$ ipython --no-banner

In [1]: import numpy as np

In [2]: np.set_printoptions(suppress=True, linewidth=200)

In [3]: def rd(a):
   ...:     return np.round(a, 4) + 0
   ...: 

In [4]: X = np.load("layer16.npy")

In [5]: X
Out[5]: 
array([[ 1, -1,  1, -1, -1,  1, -1,  1],
       [ 1, -1, -1,  1, -1,  1,  1, -1],
       [ 1, -1,  1, -1,  1, -1,  1, -1],
       [ 1,  1, -1, -1,  1,  1, -1, -1],
       [ 1,  1,  1,  1,  1,  1,  1,  1]])

In [6]: r0, v = X[1], X[3]

In [7]: r0 @ r0
Out[7]: np.int64(8)

In [8]: r0 @ v
Out[8]: np.int64(0)

In [9]: p = (r0 @ v) / (r0 @ r0) * r0

In [10]: (v - p) @ r0
Out[10]: np.float64(0.0)

In [11]: np.linalg.matrix_rank(np.outer(r0, v))
Out[11]: np.int64(1)

In [12]: np.outer(r0, v)
Out[12]: 
array([[ 1,  1, -1, -1,  1,  1, -1, -1],
       [-1, -1,  1,  1, -1, -1,  1,  1],
       [-1, -1,  1,  1, -1, -1,  1,  1],
       [ 1,  1, -1, -1,  1,  1, -1, -1],
       [-1, -1,  1,  1, -1, -1,  1,  1],
       [ 1,  1, -1, -1,  1,  1, -1, -1],
       [ 1,  1, -1, -1,  1,  1, -1, -1],
       [-1, -1,  1,  1, -1, -1,  1,  1]])

In [13]: ang = np.radians(15)

In [14]: R = np.eye(8)

In [15]: R[5, 5] = R[3, 3] = np.cos(ang)

In [16]: R[5, 3], R[3, 5] = -np.sin(ang), np.sin(ang)

In [17]: rd(R)
Out[17]: 
array([[ 1.    ,  0.    ,  0.    ,  0.    ,  0.    ,  0.    ,  0.    ,  0.    ],
       [ 0.    ,  1.    ,  0.    ,  0.    ,  0.    ,  0.    ,  0.    ,  0.    ],
       [ 0.    ,  0.    ,  1.    ,  0.    ,  0.    ,  0.    ,  0.    ,  0.    ],
       [ 0.    ,  0.    ,  0.    ,  0.9659,  0.    ,  0.2588,  0.    ,  0.    ],
       [ 0.    ,  0.    ,  0.    ,  0.    ,  1.    ,  0.    ,  0.    ,  0.    ],
       [ 0.    ,  0.    ,  0.    , -0.2588,  0.    ,  0.9659,  0.    ,  0.    ],
       [ 0.    ,  0.    ,  0.    ,  0.    ,  0.    ,  0.    ,  1.    ,  0.    ],
       [ 0.    ,  0.    ,  0.    ,  0.    ,  0.    ,  0.    ,  0.    ,  1.    ]])

In [18]: M2 = X @ R.T

In [19]: np.allclose(X @ X.T, M2 @ M2.T)
Out[19]: True

In [20]: rd(M2)
Out[20]: 
array([[ 1.    , -1.    ,  1.    , -0.7071, -1.    ,  1.2247, -1.    ,  1.    ],
       [ 1.    , -1.    , -1.    ,  1.2247, -1.    ,  0.7071,  1.    , -1.    ],
       [ 1.    , -1.    ,  1.    , -1.2247,  1.    , -0.7071,  1.    , -1.    ],
       [ 1.    ,  1.    , -1.    , -0.7071,  1.    ,  1.2247, -1.    , -1.    ],
       [ 1.    ,  1.    ,  1.    ,  1.2247,  1.    ,  0.7071,  1.    ,  1.    ]])

In [21]: np.allclose(np.linalg.norm(X, axis=1), np.linalg.norm(M2, axis=1))
Out[21]: True

In [22]: rd(np.linalg.det(R)), rd(np.trace(R))
Out[22]: (np.float64(1.0), np.float64(7.9319))
